% python3 -q
>>> import numpy as np
>>> np.set_printoptions(precision=2, suppress=True, linewidth=200, sign=" ")
>>> def tidy(a):
...     return np.round(a, 2) + 0
... 
>>> W0 = np.loadtxt("a.csv", delimiter=",")
>>> W0
array([[-3., -3., -1., -2., -1., -3.,  3.,  1., -3., -1.,  2.,  2., -3., -1.,  3., -2.],
       [ 0.,  1.,  1., -3.,  0., -1.,  1.,  0.,  3.,  0., -2., -3.,  1., -1., -2.,  1.],
       [ 2., -3.,  2.,  3.,  2.,  2., -3., -1.,  3., -2., -1., -2.,  2.,  1.,  3.,  2.],
       [-2.,  1., -1.,  1.,  0., -2.,  0.,  3., -3.,  2.,  2., -2.,  2., -3.,  1.,  0.],
       [ 0., -1., -3., -3., -2., -1.,  0.,  3.,  2.,  0., -1., -2., -1., -3., -1.,  3.],
       [ 2., -1.,  1., -2.,  3.,  2., -3.,  2.,  2.,  1., -2.,  2.,  1.,  0., -1.,  0.],
       [ 0., -2., -1., -3., -3.,  1.,  1.,  1.,  0.,  2.,  1.,  2.,  2.,  2.,  2.,  2.],
       [-2.,  3.,  1.,  3.,  3.,  1., -2., -3., -2.,  3., -2., -2., -2., -2., -1., -2.],
       [-2.,  2., -1.,  0.,  1.,  1., -2., -1.,  1.,  2., -3., -3.,  2.,  0., -1., -3.],
       [ 0.,  2., -1.,  0.,  2.,  3.,  2.,  2.,  1.,  1., -1.,  3.,  2., -3., -1.,  3.],
       [ 0.,  3., -2., -2.,  0.,  3., -2., -1.,  3., -1.,  1., -2.,  3.,  0., -2.,  1.],
       [-1.,  3., -2., -1., -1., -3.,  1.,  3.,  0.,  1., -3.,  0.,  2.,  2.,  1.,  2.],
       [-3.,  1., -3., -2., -3., -1.,  3.,  0., -2., -2., -3.,  0.,  0.,  3.,  0., -1.],
       [-1.,  0., -1.,  2., -3.,  0.,  0.,  1., -1.,  1.,  0.,  1.,  2.,  0.,  2.,  1.],
       [-3., -1., -3.,  2.,  0., -2., -3.,  3., -1.,  2., -1., -1.,  1.,  1.,  0.,  2.],
       [ 3., -1.,  1., -3., -2., -2., -3., -3.,  0., -3.,  3.,  2., -3., -1.,  3.,  2.]])
>>> O, evecs = np.linalg.qr(W0[:, :12])[0], np.linalg.qr(W0[:, 12:])[0]
>>> sig = np.linalg.svd(O.T @ evecs, compute_uv=False)
>>> (sig > 0.9).sum()
np.int64(1)
>>> tidy(np.linalg.norm(O @ O.T - evecs @ evecs.T, 2))
np.float64(1.0)
>>> tidy(np.degrees(np.arccos(sig.clip(0, 1))))
array([  9.63,  30.75,  42.85,  54.02])
>>> rng = np.random.default_rng(8802)
>>> idx = rng.permutation(16)
>>> idx
array([  1,   5,  13,   9,   3,   8,  14,   2,   6,   0,   4,  15,  12,   7,  11,  10])
>>> B = W0[idx][:, idx]
>>> np.trace(B)
np.float64(4.0)
>>> mat = np.loadtxt("arr.csv", delimiter=",")
>>> mat
array([[ 3.02,  3.  ,  3.  ,  2.  ,  3.  ,  1.  ,  3.  ,  2.  ,  1.  ],
       [ 1.  ,  0.02,  1.  ,  1.  ,  2.  ,  3.  ,  2.  ,  2.  ,  3.  ],
       [ 1.  ,  1.  ,  1.02,  0.  ,  0.  ,  3.  ,  0.  ,  3.  ,  1.  ],
       [ 2.  ,  3.  ,  0.  ,  3.02,  0.  ,  1.  ,  1.  ,  3.  ,  3.  ],
       [ 3.  ,  0.  ,  1.  ,  3.  ,  0.02,  0.  ,  2.  ,  2.  ,  0.  ],
       [ 0.  ,  2.  ,  3.  ,  1.  ,  1.  ,  1.02,  1.  ,  2.  ,  0.  ],
       [ 1.  ,  2.  ,  0.  ,  2.  ,  0.  ,  0.  ,  2.02,  1.  ,  0.  ],
       [ 2.  ,  3.  ,  1.  ,  0.  ,  3.  ,  1.  ,  3.  ,  2.02,  3.  ],
       [ 3.  ,  3.  ,  3.  ,  2.  ,  3.  ,  1.  ,  3.  ,  2.  ,  1.02]])
>>> B = mat + rng.integers(-2, 3, (9, 8)) @ rng.integers(-2, 3, (8, 9))
>>> tidy(B)
array([[  0.02,   1.  ,   4.  ,   9.  ,   4.  ,   2.  ,   4.  ,   3.  ,   2.  ],
       [  6.  ,   7.02,   2.  ,   5.  ,  -7.  ,  -3.  ,   2.  ,   7.  ,  -8.  ],
       [  3.  ,   3.  ,   9.02,   6.  ,  -8.  ,   0.  ,  -3.  ,   4.  ,  -4.  ],
       [  6.  ,  12.  , -11.  ,   3.02,  -5.  ,  -5.  ,   8.  ,   3.  ,  -6.  ],
       [ -3.  ,  -2.  ,   4.  ,   2.  ,   6.02,   7.  ,   2.  ,  -4.  ,   7.  ],
       [ -2.  ,   1.  ,   2.  ,   1.  ,   0.  ,   2.02,   2.  ,  -4.  ,   2.  ],
       [  0.  ,   8.  ,  -6.  ,  12.  ,   0.  ,  -2.  ,  10.02,   8.  ,  -9.  ],
       [  5.  ,   8.  ,  -1.  ,  -5.  ,   5.  ,   3.  ,   7.  ,  -2.98,  -3.  ],
       [  0.  ,   2.  ,   5.  ,   7.  ,  -4.  ,  -2.  ,   3.  ,  -1.  ,   4.02]])
>>> np.linalg.matrix_rank(B - mat, tol=1e-8)
np.int64(8)
>>> tidy(np.linalg.svd(B - mat, compute_uv=False))
array([ 33.03,  20.01,  15.25,  11.38,   9.32,   2.69,   1.23,   0.81,   0.  ])
>>> np.abs(B - mat).sum(axis=1)
array([ 18.,  48.,  38.,  51.,  38.,  15.,  49.,  34.,  27.])
